$ python -q
>>> import numpy as np
>>> np.set_printoptions(suppress=True, linewidth=140)
>>> rd = lambda a: np.round(a, 2) + 0
>>> E = np.loadtxt("data.csv", delimiter=",")
>>> print(E)
[[-13.94   7.    -7.69]
 [-10.07   4.96  -5.49]
 [  4.    -1.99   2.28]
 [ 12.    -6.01   6.58]
 [ -4.01   1.89  -2.19]
 [-14.05   7.16  -7.72]
 [-17.94   8.91  -9.82]
 [-14.06   7.04  -7.65]
 [ -4.1    2.1   -2.2 ]
 [  4.09  -1.92   2.17]
 [-10.     5.07  -5.49]
 [-13.93   6.97  -7.67]
 [ 16.    -7.95   8.83]
 [  8.    -3.98   4.46]
 [  9.96  -5.03   5.47]
 [ -0.05   0.01  -0.01]
 [  4.07  -1.99   2.19]
 [-11.97   6.1   -6.6 ]
 [-15.94   8.01  -8.88]
 [ -2.05   1.04  -1.04]
 [  7.89  -4.05   4.36]
 [ -3.96   2.01  -2.24]
 [  2.09  -1.01   1.12]]
>>> Xs = E - E.mean(axis=0)
>>> V = np.linalg.svd(Xs)[2][:1]
>>> A2 = Xs - Xs @ V.T @ V
>>> print(rd(np.cov(Xs @ V.T, rowvar=False)))
157.84
>>> print(rd(np.diag(V.T @ V)))
[0.64 0.16 0.19]
>>> x0 = np.array([1, 0, 3])
>>> h = np.maximum(E @ x0, 0)
>>> print(E * (h > 1e-9)[:, None])
[[-0.    0.   -0.  ]
 [-0.    0.   -0.  ]
 [ 4.   -1.99  2.28]
 [12.   -6.01  6.58]
 [-0.    0.   -0.  ]
 [-0.    0.   -0.  ]
 [-0.    0.   -0.  ]
 [-0.    0.   -0.  ]
 [-0.    0.   -0.  ]
 [ 4.09 -1.92  2.17]
 [-0.    0.   -0.  ]
 [-0.    0.   -0.  ]
 [16.   -7.95  8.83]
 [ 8.   -3.98  4.46]
 [ 9.96 -5.03  5.47]
 [-0.    0.   -0.  ]
 [ 4.07 -1.99  2.19]
 [-0.    0.   -0.  ]
 [-0.    0.   -0.  ]
 [-0.    0.   -0.  ]
 [ 7.89 -4.05  4.36]
 [-0.    0.   -0.  ]
 [ 2.09 -1.01  1.12]]
>>> print(rd(h))
[ 0.    0.   10.84 31.74  0.    0.    0.    0.    0.   10.6   0.    0.   42.49 21.38 26.37  0.   10.64  0.    0.    0.   20.97  0.    5.45]
>>> Xs = (E - E.mean(axis=0)) / E.std(axis=0)
>>> print(rd(Xs.std(axis=0)))
[1. 1. 1.]
>>> print(np.argwhere(np.abs(Xs) > 2))
[]
>>> beta = np.linalg.lstsq(np.delete(Xs, 2, axis=1), Xs[:, 2])[0]
>>> print(rd(1 - np.var(Xs[:, 2] - np.delete(Xs, 2, axis=1) @ beta)))
1.0
>>> A2 = np.c_[E[:, :1] @ np.array([[0]]), np.array([0, 1, -3, 3, -1, 2, -3, 3, -1, 2, -2, 2, 3, 0, -2, 1, 2, -3, 3, -2, -1, 2, -1])]
>>> print(A2)
[[ 0.  0.]
 [ 0.  1.]
 [ 0. -3.]
 [ 0.  3.]
 [ 0. -1.]
 [ 0.  2.]
 [ 0. -3.]
 [ 0.  3.]
 [ 0. -1.]
 [ 0.  2.]
 [ 0. -2.]
 [ 0.  2.]
 [ 0.  3.]
 [ 0.  0.]
 [ 0. -2.]
 [ 0.  1.]
 [ 0.  2.]
 [ 0. -3.]
 [ 0.  3.]
 [ 0. -2.]
 [ 0. -1.]
 [ 0.  2.]
 [ 0. -1.]]
>>> print(rd(np.linalg.lstsq(E, A2[:, 0])[0]))
[0. 0. 0.]
>>> print(np.linalg.matrix_rank(A2))
1
>>> print(np.linalg.matrix_rank(np.c_[E, A2]))
4
>>> print(rd(np.linalg.norm(A2 - E @ np.linalg.lstsq(E, A2)[0], axis=0)))
[0.   9.19]
>>> m1 = np.load("mat.npy")
>>> print(m1)
[[ -0.04  -2.42   1.96  -1.38  -1.16]
 [ -2.52  -5.67   1.73  -0.32   0.99]
 [ -2.21   3.37  -3.56   2.27  -1.2 ]
 [ -3.63   5.42  -3.94  -1.04   0.88]
 [ -6.07  -7.17   3.68  -0.48   0.78]
 [ -1.29   3.93   1.94   1.12  -1.55]
 [  1.34  -5.78   0.81   2.81   2.17]
 [  1.66   0.22  -3.47   0.27   1.1 ]
 [ -1.9    0.73   2.57  -0.44  -0.78]
 [  0.53  -4.73   0.51   1.28  -1.56]
 [ -0.7    2.24   0.59   1.15   1.84]
 [ -3.53  -3.17   0.78   0.51   2.48]
 [  5.16   2.07  -1.69  -1.44  -0.34]
 [  3.57  -1.09  -1.22  -0.25  -0.44]
 [ -2.1    5.84  -2.19   0.22   0.19]
 [ -0.71 -10.77  -2.83  -2.64   1.24]
 [  2.16   3.83   1.49   1.64   0.36]
 [ -1.44  -0.67   0.18   2.     0.23]
 [ -0.2    8.64  -1.86   1.75   0.27]
 [  3.07 -13.93  -1.45  -0.79   0.65]
 [  4.27   6.8    0.24   1.81  -1.08]]
>>> A2 = np.c_[m1[:, :1] @ np.array([[-2]]), np.array([2, 6, 1, 3, 3, 8, 2, 6, 6, 9, 9, 9, 3, 4, 2, 3, 4, 2, 1, 9, 9])]
>>> print(A2)
[[  0.08   2.  ]
 [  5.04   6.  ]
 [  4.42   1.  ]
 [  7.26   3.  ]
 [ 12.14   3.  ]
 [  2.58   8.  ]
 [ -2.68   2.  ]
 [ -3.32   6.  ]
 [  3.8    6.  ]
 [ -1.06   9.  ]
 [  1.4    9.  ]
 [  7.06   9.  ]
 [-10.32   3.  ]
 [ -7.14   4.  ]
 [  4.2    2.  ]
 [  1.42   3.  ]
 [ -4.32   4.  ]
 [  2.88   2.  ]
 [  0.4    1.  ]
 [ -6.14   9.  ]
 [ -8.54   9.  ]]
>>> print(rd(np.linalg.lstsq(m1, A2[:, 0])[0]))
[-2.  0.  0.  0.  0.]
